In [1]: import numpy as np

In [2]: np.set_printoptions(suppress=True, linewidth=120)

In [3]: X = np.loadtxt("test18.csv", delimiter=",")

In [4]: print(X)
[[ 24.  24.  30.]
 [ 45.  24.  24.]
 [-26. -12. -11.]]

In [5]: # rank 2

In [6]: print(np.unique(X.round(6), axis=0).shape)
(3, 3)

In [7]: print(np.abs(np.diag(np.linalg.qr(X)[1])) > 1e-9)
[ True  True False]

In [8]: print(np.linalg.lstsq(X[:-1].T, X[-1])[2])
2

In [9]: Uu, s, Vh = np.linalg.svd(X)

In [10]: V = Vh[:(s > 1e-8).sum()]

In [11]: rng = np.random.default_rng(84907)

In [12]: x0 = X[2] + 5 * X[0] + rng.integers(2) * np.eye(3)[2]

In [13]: print(x0)
[ 94. 108. 140.]

In [14]: print(np.allclose(V.T @ V @ x0, x0))
False

In [15]: W0 = np.load("mat.npy")

In [16]: print(W0)
[[  2.67   3.67   4.6 ]
 [ -3.76  -4.84  -6.25]
 [ -6.54  -8.49 -10.93]
 [ -3.56  -4.77  -5.94]
 [ -0.1   -0.35  -0.39]
 [  0.6    0.79   0.84]
 [  4.61   6.08   7.52]
 [ -4.09  -5.68  -6.96]
 [ -3.5   -4.62  -5.7 ]
 [  2.93   3.94   4.55]
 [ -1.38  -1.99  -2.22]
 [  3.51   4.57   5.7 ]
 [  1.64   2.08   2.7 ]
 [  1.94   2.43   3.2 ]
 [ -0.89  -1.17  -1.28]
 [  0.33   0.42   0.6 ]
 [  3.87   4.99   6.21]
 [ -9.46 -12.44 -15.68]
 [ -0.08  -0.09   0.  ]
 [  1.72   2.1    2.84]
 [ -3.67  -4.99  -6.07]
 [ -3.26  -4.37  -5.37]]

In [17]: q, V = np.linalg.qr(W0[:, :2])[0], np.linalg.qr(W0[:, 2:])[0]

In [18]: s = np.linalg.svd(q.T @ V, compute_uv=False)

In [19]: print(np.round(np.degrees(np.arccos(s.clip(0, 1))), 2))
[1.19]

In [20]: print(s.round(2))
[1.]

In [21]: print(round(np.linalg.norm(q @ q.T - V @ V.T, 2), 2))
1.0

In [22]: C2 = np.cov(W0, rowvar=False)

In [23]: print(np.round(np.linalg.eigvalsh(C2)[::-1], 2) + 0)
[71.88  0.01  0.  ]

In [24]: print(np.argsort(-W0.std(axis=0).round(6), kind="stable"))
[2 1 0]

In [25]: print(round(float(np.corrcoef(W0[:, 0], W0[:, 2])[0, 1]), 2))
1.0

In [26]: print(np.round(np.polyfit(W0[:, 0], W0[:, 2], 1), 2))
[ 1.65 -0.04]

In [27]: Ac = (W0 - W0.mean(axis=0)) / W0.std(axis=0)

In [28]: print(np.argwhere(np.abs(Ac) > 2))
[[17  0]
 [17  1]
 [17  2]]

In [29]: c = np.linalg.lstsq(np.delete(Ac, 0, axis=1), Ac[:, 0])[0]

In [30]: print(np.abs(c).argmax())
1

In [31]: print(np.round(1 - np.var(Ac[:, 0] - np.delete(Ac, 0, axis=1) @ c), 2))
1.0

In [32]: Ac = W0 - W0.mean(axis=0)

In [33]: Uu, s, Vh = np.linalg.svd(Ac, full_matrices=False)

In [34]: print(np.round(Vh[0] * np.sign(Vh[0, np.abs(Vh[0]).argmax()]), 2))
[0.43 0.56 0.71]

In [35]: print(np.linalg.matrix_rank(Ac))
3

In [36]: print(np.round(np.abs(Vh[-1]), 2))
[0.9  0.31 0.3 ]

In [37]: s = 20 * 0.9 ** np.arange(3)

In [38]: q, _ = np.linalg.qr(np.array([[-0.8, 0.4, -1.4], [-1.7, -1.0, 0.2], [-0.6, 0.2, -1.0]]))

In [39]: m1 = rng.normal(size=(26, 3)) * s @ q

In [40]: print(m1.round(2))
[[ 20.04  12.26  -2.82]
 [ 14.12  -6.91  42.71]
 [ 27.18 -28.9    2.75]
 [  6.68 -22.25   7.17]
 [  7.53  -3.95   3.03]
 [ 13.7    4.44 -20.3 ]
 [ 32.07 -18.45  10.73]
 [  8.96  14.81 -13.02]
 [ -5.16  37.46   6.58]
 [-15.49 -11.42  -2.36]
 [ -6.51 -32.51 -12.94]
 [  3.81 -24.22   8.79]
 [-24.98  27.18 -12.53]
 [-35.75  -6.     6.92]
 [ 11.08  -2.01   3.36]
 [ -7.59  47.81  -2.38]
 [-27.65  20.87  14.84]
 [-14.03   7.53   7.02]
 [ 15.22   4.43  -1.15]
 [ -8.42  37.18 -29.2 ]
 [-14.8    2.68  10.7 ]
 [  6.37  10.16  -6.62]
 [-10.84  14.     5.84]
 [ 15.82  -5.47 -19.94]
 [-15.66 -26.63   2.99]
 [ -5.71 -11.92  -1.89]]

In [41]: def softmax(z):
    ...:     e = np.exp(z - z.max(axis=-1, keepdims=True))
    ...:     return e / e.sum(axis=-1, keepdims=True)
    ...: 

In [42]: print(np.round(softmax(m1[3] + 5), 2) + 0)
[0.38 0.   0.62]

In [43]: print(np.round(softmax(m1).sum(axis=1), 2))
[1. 1. 1. 1. 1. 1. 1. 1. 1. 1. 1. 1. 1. 1. 1. 1. 1. 1. 1. 1. 1. 1. 1. 1. 1. 1.]

In [44]: S = m1 @ m1.T / np.sqrt(3)

In [45]: print(softmax(S).round(6).argmax(axis=1))
[ 0  1  2  2  6 19  6 19 15 13 10  2 19 13  6 15 16 16  6 19 16 19 15 23 24 10]

In [46]: Uu, s, Vh = np.linalg.svd(m1, full_matrices=False)

In [47]: print(np.allclose(Uu * s @ Vh, m1))
True

In [48]: print(np.abs(Uu[:, 0]).round(6).argmax())
15

In [49]: print(np.round(Uu.T @ m1 @ Vh.T, 2) + 0)
[[114.05   0.     0.  ]
 [  0.    79.69   0.  ]
 [  0.     0.    65.11]]

In [50]: print(np.round(np.abs(Vh[0]), 2))
[0.41 0.89 0.19]
